$ python -q
>>> import numpy as np
>>> from numpy import linalg as LA
>>> np.set_printoptions(precision=3, suppress=True, linewidth=200, legacy="1.25")
>>> rd = lambda a: np.round(a, 3) + 0
>>> K = np.load("case3.npy")
>>> K
array([[-3,  1,  2],
       [-6,  2,  1],
       [ 0,  0,  3],
       [ 0,  0,  3]])
>>> t3 = np.stack([K, 3 * K, K[::-1]])
>>> LA.matrix_rank(t3.reshape(3, -1))
2
>>> t3.sum(axis=0)
array([[-12,   4,  11],
       [-24,   8,   7],
       [ -6,   2,  13],
       [ -3,   1,  14]])
>>> rd(LA.norm(t3, axis=(1, 2)))
array([ 8.544, 25.632,  8.544])
>>> np.einsum("bij,cij->bc", t3, t3)
array([[ 73, 219,  18],
       [219, 657,  54],
       [ 18,  54,  73]])
>>> arr = np.loadtxt("w.csv", delimiter=",")
>>> arr
array([[-1., -1.,  0.],
       [-1., -2.,  1.],
       [-2.,  0., -2.],
       [-1., -2.,  1.]])
>>> left, s, vt = LA.svd(arr, full_matrices=False)
>>> (s > 1e-8).sum()
2
>>> rd(np.abs(vt[0]))
array([0.52 , 0.805, 0.285])
>>> rd(left.T @ left)
array([[1., 0., 0.],
       [0., 1., 0.],
       [0., 0., 1.]])
>>> rd(np.sqrt((s ** 2).sum())), rd(LA.norm(arr))
(4.69, 4.69)
>>> rd(np.cumsum(s ** 2) / np.sum(s ** 2))
array([0.62, 1.  , 1.  ])
>>> rd(s)
array([3.694, 2.89 , 0.   ])
>>> r = LA.matrix_rank(arr)
>>> r
2
>>> ns = LA.svd(arr)[2][r:].T
>>> ns.shape
(3, 1)
>>> A2 = arr / LA.norm(arr, axis=1)
Traceback (most recent call last):
  File "<python-input-24>", line 1, in <module>
    A2 = arr / LA.norm(arr, axis=1)
         ~~~~^~~~~~~~~~~~~~~~~~~~~~
ValueError: operands could not be broadcast together with shapes (4,3) (4,) 
>>> A2 = arr / LA.norm(arr, axis=1, keepdims=True)
>>> cov = A2 @ A2.T
>>> rd(np.degrees(np.arccos(np.clip(cov[2, 0], -1, 1))))
60.0
>>> rd(LA.norm(A2, axis=1))
array([1., 1., 1., 1.])
>>> rd(cov[2])
array([0.5, 0. , 1. , 0. ])
>>> rd(cov)
array([[1.   , 0.866, 0.5  , 0.866],
       [0.866, 1.   , 0.   , 1.   ],
       [0.5  , 0.   , 1.   , 0.   ],
       [0.866, 1.   , 0.   , 1.   ]])
>>> E = np.loadtxt("sample11.csv", delimiter=",")
>>> rd(E)
array([[ 0.013,  0.066,  0.013, -0.092],
       [ 0.066,  0.329,  0.066, -0.461],
       [ 0.013,  0.066,  0.013, -0.092],
       [-0.092, -0.461, -0.092,  0.645]])
>>> np.allclose(E @ E.T, E.T @ E)
True
>>> E.inv()
Traceback (most recent call last):
  File "<python-input-34>", line 1, in <module>
    E.inv()
    ^^^^^
AttributeError: 'numpy.ndarray' object has no attribute 'inv'
>>> rd(E @ E)
array([[ 0.013,  0.066,  0.013, -0.092],
       [ 0.066,  0.329,  0.066, -0.461],
       [ 0.013,  0.066,  0.013, -0.092],
       [-0.092, -0.461, -0.092,  0.645]])
>>> rd(np.abs(LA.eigvals(E)).max())
1.0
>>> np.allclose(E, E.T)
True
>>> rd(LA.det(E))
0.0
>>> rd((E + E.T) / 2)
array([[ 0.013,  0.066,  0.013, -0.092],
       [ 0.066,  0.329,  0.066, -0.461],
       [ 0.013,  0.066,  0.013, -0.092],
       [-0.092, -0.461, -0.092,  0.645]])
>>> (E - E.T) / 2
array([[0., 0., 0., 0.],
       [0., 0., 0., 0.],
       [0., 0., 0., 0.],
       [0., 0., 0., 0.]])
>>> rd(LA.matrix_power(E, 4))
array([[ 0.013,  0.066,  0.013, -0.092],
       [ 0.066,  0.329,  0.066, -0.461],
       [ 0.013,  0.066,  0.013, -0.092],
       [-0.092, -0.461, -0.092,  0.645]])
